$ python -q
>>> import numpy as np
>>> import numpy.linalg as la
>>> np.set_printoptions(precision=2, suppress=True, linewidth=120, legacy="1.25")
>>> def rnd(a):
...     return np.round(a, 2) + 0
... 
>>> u = np.array([3, 1, 3, -3, -2]) + 0.5
>>> J = np.outer(u, u) / (u @ u)
>>> rnd(J)
array([[ 0.35,  0.15,  0.35, -0.25, -0.15],
       [ 0.15,  0.06,  0.15, -0.11, -0.06],
       [ 0.35,  0.15,  0.35, -0.25, -0.15],
       [-0.25, -0.11, -0.25,  0.18,  0.11],
       [-0.15, -0.06, -0.15,  0.11,  0.06]])
>>> # a projection of rank 1
>>> rng = np.random.default_rng(1849)
>>> idx = rng.permutation(5)
>>> print(idx)
[3 4 0 2 1]
>>> A2 = J[idx][:, idx]
>>> print(np.trace(A2))
1.0
>>> rnd(np.diag(A2))
array([0.18, 0.06, 0.35, 0.35, 0.06])
>>> print(rnd(A2))
[[ 0.18  0.11 -0.25 -0.25 -0.11]
 [ 0.11  0.06 -0.15 -0.15 -0.06]
 [-0.25 -0.15  0.35  0.35  0.15]
 [-0.25 -0.15  0.35  0.35  0.15]
 [-0.11 -0.06  0.15  0.15  0.06]]
>>> left, sv, Vh = la.svd(A2)
>>> evecs = Vh[:(sv > 1e-8).sum()]
>>> x = A2[2] + -1 * A2[3] + rng.integers(2) * np.eye(5)[2]
>>> x
array([0., 0., 1., 0., 0.])
>>> la.matrix_rank(np.vstack([A2, x]))
2
>>> rnd(np.diag(evecs.T @ evecs))
array([0.18, 0.06, 0.35, 0.35, 0.06])
>>> x = np.array([2, 2, 2, 2, 1])
>>> rnd(J @ J @ x)
array([ 1.04,  0.45,  1.04, -0.74, -0.45])
>>> (x - J @ x) @ (J @ x)
0.0
>>> rnd(la.eigvalsh(2 * J - np.eye(5)))
array([-1., -1., -1., -1.,  1.])
>>> print(rnd(J @ x))
[ 1.04  0.45  1.04 -0.74 -0.45]
>>> rnd(np.eye(5) - J)
array([[ 0.65, -0.15, -0.35,  0.25,  0.15],
       [-0.15,  0.94, -0.15,  0.11,  0.06],
       [-0.35, -0.15,  0.65,  0.25,  0.15],
       [ 0.25,  0.11,  0.25,  0.82, -0.11],
       [ 0.15,  0.06,  0.15, -0.11,  0.94]])
>>> rnd(np.abs(la.eigvals(J)).max())
1.0
>>> print(np.allclose(J @ J.T, J.T @ J))
True
>>> rnd(la.matrix_power(J, 2))
array([[ 0.35,  0.15,  0.35, -0.25, -0.15],
       [ 0.15,  0.06,  0.15, -0.11, -0.06],
       [ 0.35,  0.15,  0.35, -0.25, -0.15],
       [-0.25, -0.11, -0.25,  0.18,  0.11],
       [-0.15, -0.06, -0.15,  0.11,  0.06]])
>>> print(rnd((J + J.T) / 2))
[[ 0.35  0.15  0.35 -0.25 -0.15]
 [ 0.15  0.06  0.15 -0.11 -0.06]
 [ 0.35  0.15  0.35 -0.25 -0.15]
 [-0.25 -0.11 -0.25  0.18  0.11]
 [-0.15 -0.06 -0.15  0.11  0.06]]
>>> np.trace(J)
1.0
>>> print(rnd(la.det(J)))
0.0
>>> rnd(np.sort(np.abs(la.eigvals(J))))
array([0., 0., 0., 0., 1.])
